% ipython --no-banner

In [1]: import numpy as np

In [2]: import numpy.linalg as la

In [3]: np.set_printoptions(precision=1, suppress=True, linewidth=140, sign=" ")

In [4]: m1 = np.loadtxt("a.csv", delimiter=",")

In [5]: m1
Out[5]: 
array([[ 1.,  0.,  0.,  0.,  0.,  0.],
       [ 3.,  1.,  0.,  0.,  0.,  0.],
       [ 5., -3.,  1.,  0.,  0.,  0.],
       [ 8., -6., -6.,  1.,  0.,  0.],
       [ 9.,  9.,  1., -2.,  1.,  0.],
       [-4., -4.,  9., -4.,  9.,  1.]])

In [6]: np.prod(np.diag(m1)), round(la.det(m1), 1)
Out[6]: (np.float64(1.0), np.float64(1.0))

In [7]: la.matrix_rank(m1 - m1[0, 0] * np.eye(6))
Out[7]: np.int64(5)

In [8]: np.sort(la.eigvals(m1))
Out[8]: array([ 1.,  1.,  1.,  1.,  1.,  1.])

In [9]: np.sort(np.abs(la.eigvals(m1)))
Out[9]: array([ 1.,  1.,  1.,  1.,  1.,  1.])

In [10]: la.determinant(m1)
Traceback (most recent call last):
  Cell In[10], line 1
    la.determinant(m1)
AttributeError: module 'numpy.linalg' has no attribute 'determinant'


In [11]: assert m1 == m1.T
Traceback (most recent call last):
  Cell In[11], line 1
    assert m1 == m1.T
ValueError: The truth value of an array with more than one element is ambiguous. Use a.any() or a.all()


In [12]: np.allclose(m1 @ m1.T, m1.T @ m1)
Out[12]: False

In [13]: np.round(np.abs(la.eigvals(m1)).max(), 1)
Out[13]: np.float64(1.0)

In [14]: B = m1 / la.norm(m1, axis=1, keepdims=True)

In [15]: G = B @ B.T

In [16]: (G - 2 * np.eye(6)).round(6).argmax(axis=1)
Out[16]: array([ 1,  0,  0,  2,  1,  2])

In [17]: np.argwhere(np.triu(np.abs(G) > 0.95, 1))
Out[17]: array([], shape=(0, 2), dtype=int64)

In [18]: la.norm(B, axis=1)
Out[18]: array([ 1.,  1.,  1.,  1.,  1.,  1.])

In [19]: (np.abs(G) > 0.9).astype(int)
Out[19]: 
array([[ 1,  1,  0,  0,  0,  0],
       [ 1,  1,  0,  0,  0,  0],
       [ 0,  0,  1,  0,  0,  0],
       [ 0,  0,  0,  1,  0,  0],
       [ 0,  0,  0,  0,  1,  0],
       [ 0,  0,  0,  0,  0,  1]])

In [20]: m1.reshape(2, -1)
Out[20]: 
array([[ 1.,  0.,  0.,  0.,  0.,  0.,  3.,  1.,  0.,  0.,  0.,  0.,  5., -3.,  1.,  0.,  0.,  0.],
       [ 8., -6., -6.,  1.,  0.,  0.,  9.,  9.,  1., -2.,  1.,  0., -4., -4.,  9., -4.,  9.,  1.]])

In [21]: t3 = m1.reshape(6, 2, -1)

In [22]: np.einsum("ihd,ihd->ih", t3, t3)
Out[22]: 
array([[   1.,    0.],
       [  10.,    0.],
       [  35.,    0.],
       [ 136.,    1.],
       [ 163.,    5.],
       [ 113.,   98.]])

In [23]: t3[:, 0]
Out[23]: 
array([[ 1.,  0.,  0.],
       [ 3.,  1.,  0.],
       [ 5., -3.,  1.],
       [ 8., -6., -6.],
       [ 9.,  9.,  1.],
       [-4., -4.,  9.]])

In [24]: np.swapaxes(t3, 1, 2)[1]
Out[24]: 
array([[ 3.,  0.],
       [ 1.,  0.],
       [ 0.,  0.]])

In [25]: B = np.array([[-2, 1], [1, 2], [1, 0], [2, -1], [0, -1], [-1, 0]])

In [26]: m1 @ B
Out[26]: 
array([[ -2.,   1.],
       [ -5.,   5.],
       [-12.,  -1.],
       [-26.,  -5.],
       [-12.,  28.],
       [  4., -17.]])

In [27]: np.einsum("ij->j", m1)
Out[27]: array([22., -3.,  5., -5., 10.,  1.])

In [28]: B @ m1
Traceback (most recent call last):
  Cell In[28], line 1
    B @ m1
ValueError: matmul: Input operand 1 has a mismatch in its core dimension 0, with gufunc signature (n?,k),(k,m?)->(n?,m?) (size 6 is different from 2)


In [29]: np.einsum("ij,ij->i", m1, m1)
Out[29]: array([   1.,   10.,   35.,  137.,  168.,  211.])

In [30]: B.T @ m1.T
Out[30]: 
array([[ -2.,  -5., -12., -26., -12.,   4.],
       [  1.,   5.,  -1.,  -5.,  28., -17.]])

In [31]: la.matrix_rank(m1 @ B)
Out[31]: np.int64(2)

In [32]: np.einsum("ik,kj->ji", m1, B)
Out[32]: 
array([[ -2.,  -5., -12., -26., -12.,   4.],
       [  1.,   5.,  -1.,  -5.,  28., -17.]])

In [33]: np.vstack([m1, B.T]).shape
Out[33]: (8, 6)

In [34]: rng = np.random.default_rng(319390)

In [35]: data = np.eye(5, dtype=int)[rng.permutation(5)] * np.array([4, 8, -4, 9, 6])

In [36]: data
Out[36]: 
array([[ 4,  0,  0,  0,  0],
       [ 0,  0,  0,  9,  0],
       [ 0,  0,  0,  0,  6],
       [ 0,  8,  0,  0,  0],
       [ 0,  0, -4,  0,  0]])

In [37]: (la.matrix_power((data != 0) + (data.T != 0) + np.eye(5), 5) > 0).astype(int)
Out[37]: 
array([[ 1,  0,  0,  0,  0],
       [ 0,  1,  0,  1,  0],
       [ 0,  0,  1,  0,  1],
       [ 0,  1,  0,  1,  0],
       [ 0,  0,  1,  0,  1]])

In [38]: np.flatnonzero(la.matrix_power((data != 0) + (data.T != 0) + np.eye(5), 5)[1])
Out[38]: array([ 1,  3])

In [39]: np.sort(la.eigvals(data).real)
Out[39]: array([-8.5,  0. ,  0. ,  4. ,  8.5])

In [40]: np.round(la.det(data), 1)
Out[40]: np.float64(-6912.0)

In [41]: la.determinant(data)
Traceback (most recent call last):
  Cell In[41], line 1
    la.determinant(data)
AttributeError: module 'numpy.linalg' has no attribute 'determinant'


In [42]: (data - data.T) / 2
Out[42]: 
array([[ 0. ,  0. ,  0. ,  0. ,  0. ],
       [ 0. ,  0. ,  0. ,  0.5,  0. ],
       [ 0. ,  0. ,  0. ,  0. ,  5. ],
       [ 0. , -0.5,  0. ,  0. ,  0. ],
       [ 0. ,  0. , -5. ,  0. ,  0. ]])

In [43]: la.matrix_power(data, 3)
Out[43]: 
array([[  64,    0,    0,    0,    0],
       [   0,    0,    0,  648,    0],
       [   0,    0,    0,    0, -144],
       [   0,  576,    0,    0,    0],
       [   0,    0,   96,    0,    0]])

In [44]: data @ data
Out[44]: 
array([[ 16,   0,   0,   0,   0],
       [  0,  72,   0,   0,   0],
       [  0,   0, -24,   0,   0],
       [  0,   0,   0,  72,   0],
       [  0,   0,   0,   0, -24]])

In [45]: np.sort(np.abs(la.eigvals(data)))
Out[45]: array([ 4. ,  4.9,  4.9,  8.5,  8.5])

In [46]: np.allclose(data, data.T)
Out[46]: False

In [47]: round(float(np.abs(la.eigvals(data)).max()), 1)
Out[47]: 8.5

In [48]: B = data / np.sqrt((data ** 2).mean(axis=1, keepdims=True))

In [49]: data - data.mean(axis=1, keepdims=True)
Out[49]: 
array([[ 3.2, -0.8, -0.8, -0.8, -0.8],
       [-1.8, -1.8, -1.8,  7.2, -1.8],
       [-1.2, -1.2, -1.2, -1.2,  4.8],
       [-1.6,  6.4, -1.6, -1.6, -1.6],
       [ 0.8,  0.8, -3.2,  0.8,  0.8]])

In [50]: np.argsort(-la.norm(m1, axis=0).round(6), kind="stable")[:3]
Out[50]: array([ 0,  1,  2])

In [51]: np.round(la.norm(m1, 2) / la.norm(m1), 1)
Out[51]: np.float64(0.7)

In [52]: la.cond(m1) > 100
Out[52]: np.True_

In [53]: la.matrix_rank(m1, rtol=0.1)
Out[53]: np.int64(4)

In [54]: [round(float(x), 1) for x in la.svd(m1, compute_uv=False)[:3]]
Out[54]: [16.7, 12.4, 11.0]

In [55]: K = np.array([[1.1, -0.9, -0.2, 1.4],
    ...:     [0.2, 0.4, 1.8, 0.3],
    ...:     [0.9, 0.2, -0.1, -0.9],
    ...:     [-1.0, 0.2, 0.4, -0.2],
    ...:     [-1.1, -2.3, 1.2, -0.1],
    ...:     [0.1, -1.2, 1.6, 0.4],
    ...:     [-0.3, -1.2, -0.3, -1.1],
    ...:     [-0.1, 0.9, -0.4, 0.0],
    ...:     [0.2, -1.4, 1.8, -1.2]])

In [56]: K
Out[56]: 
array([[ 1.1, -0.9, -0.2,  1.4],
       [ 0.2,  0.4,  1.8,  0.3],
       [ 0.9,  0.2, -0.1, -0.9],
       [-1. ,  0.2,  0.4, -0.2],
       [-1.1, -2.3,  1.2, -0.1],
       [ 0.1, -1.2,  1.6,  0.4],
       [-0.3, -1.2, -0.3, -1.1],
       [-0.1,  0.9, -0.4,  0. ],
       [ 0.2, -1.4,  1.8, -1.2]])

In [57]: proj = K @ la.solve(K.T @ K, K.T)

In [58]: proj @ K[:, 2]
Out[58]: array([-0.2,  1.8, -0.1,  0.4,  1.2,  1.6, -0.3, -0.4,  1.8])

In [59]: np.diag(proj)
Out[59]: array([ 0.7,  0.6,  0.4,  0.3,  0.6,  0.3,  0.4,  0.1,  0.6])

In [60]: x0 = np.array([2, 0, 1, 2])

In [61]: h = np.maximum(K @ x0, 0)

In [62]: np.tanh(K @ x0)
Out[62]: array([ 1. ,  1. , -0.1, -1. , -0.8,  1. , -1. , -0.5, -0.2])

In [63]: np.maximum(K @ (3 * x0), 0)
Out[63]: array([ 14.4,   8.4,   0. ,   0. ,   0. ,   7.8,   0. ,   0. ,   0. ])

In [64]: B = np.c_[K[:, :1] @ np.array([[-3]]), np.array([3, 2, 0, 0, 3, 1, 0, 1, 2])]

In [65]: B
Out[65]: 
array([[-3.3,  3. ],
       [-0.6,  2. ],
       [-2.7,  0. ],
       [ 3. ,  0. ],
       [ 3.3,  3. ],
       [-0.3,  1. ],
       [ 0.9,  0. ],
       [ 0.3,  1. ],
       [-0.6,  2. ]])

In [66]: np.round(la.lstsq(K, B[:, 0])[0], 1) + 0
Out[66]: array([-3.,  0.,  0.,  0.])

In [67]: w1 = np.array([[-3, -5, 3], [-2, -5, -5], [0, 5, -2], [-3, 1, -3]])

In [68]: b = np.array([0, 1, 2])

In [69]: act = np.maximum(K @ w1 + b, 0)

In [70]: la.matrix_rank(act)
Out[70]: np.int64(3)

In [71]: W2 = np.array([[1, 4], [-8, 3], [0, 7]])

In [72]: w1 @ W2
Out[72]: 
array([[ 37,  -6],
       [ 38, -58],
       [-40,   1],
       [-11, -30]])

In [73]: (act @ W2).round(6).argmax(axis=1)
Out[73]: array([ 1,  1,  1,  1,  1,  1,  1,  0,  1])

In [74]: W2 = np.array([[-1, 0, 1, 2, -1, 2, 0, -2], [-3, 1, 2, -3, -2, 3, 1, 1]])

In [75]: X = np.repeat(W2, 11 // 2, axis=0)

In [76]: X = X + 0.3 * rng.normal(size=X.shape)

In [77]: X.round(1) + 0
Out[77]: 
array([[-1.3,  0. ,  1. ,  1.6, -1.1,  1.7, -0.1, -2.2],
       [-1. , -0.6,  0.7,  2.2, -1.1,  2.5,  0.2, -2.2],
       [-1.3, -0.6,  1.2,  1.4, -1. ,  1.5, -0.4, -2. ],
       [-1. , -0.2,  1.1,  2.1, -1. ,  2. ,  0.4, -1.4],
       [-1.1,  0.4,  1. ,  2.2, -0.5,  2.2, -0.7, -2.4],
       [-2.6,  1. ,  1.4, -3.2, -1.8,  2.9,  0.7,  0.8],
       [-3.1,  0.9,  2.1, -2.9, -2.1,  3.1,  0.7,  1.1],
       [-3.1,  0.8,  2.5, -2.7, -2.1,  2.8,  0.5,  0.9],
       [-3.2,  1.2,  2. , -3.2, -1.7,  3.5,  1.4,  0.5],
       [-3.4,  0.8,  2.3, -3.2, -2.3,  3. ,  1.4,  0.7]])

In [78]: x0 = np.array([2, 2, 0, 0, 0, 2, 3, 2])

In [79]: rhs = X @ x0

In [80]: rhs
Out[80]: array([-3.9, -2. , -5.9,  0.2, -3.9,  6.1,  6. ,  4.3,  8.2,  6.2])

In [81]: np.round(la.pinv(X) @ X, 1) + 0
Out[81]: 
array([[ 1.,  0.,  0.,  0.,  0.,  0.,  0.,  0.],
       [ 0.,  1.,  0.,  0.,  0.,  0.,  0.,  0.],
       [ 0.,  0.,  1.,  0.,  0.,  0.,  0.,  0.],
       [ 0.,  0.,  0.,  1.,  0.,  0.,  0.,  0.],
       [ 0.,  0.,  0.,  0.,  1.,  0.,  0.,  0.],
       [ 0.,  0.,  0.,  0.,  0.,  1.,  0.,  0.],
       [ 0.,  0.,  0.,  0.,  0.,  0.,  1.,  0.],
       [ 0.,  0.,  0.,  0.,  0.,  0.,  0.,  1.]])

In [82]: rhs = rhs + 0.3 * rng.normal(size=10)

In [83]: rhs
Out[83]: array([-3.9, -2.3, -6. , -0.2, -4.1,  5.7,  6.1,  4.1,  8.1,  6.4])

In [84]: b, *_ = la.lstsq(X, rhs)

In [85]: b.round()
Out[85]: array([-0.,  2., -1.,  1.,  1.,  1.,  3.,  2.])

In [86]: [round(float(la.norm(la.solve(X.T @ X + lam * np.eye(8), X.T @ rhs))), 2) for lam in (0, 1, 10, 100)]
Out[86]: [4.85, 2.92, 1.44, 0.74]

In [87]: round(la.norm(rhs - X @ b), 1)
Out[87]: np.float64(0.1)

In [88]: np.round(X.T @ (rhs - X @ b), 1) + 0
Out[88]: array([ 0.,  0.,  0.,  0.,  0.,  0.,  0.,  0.])
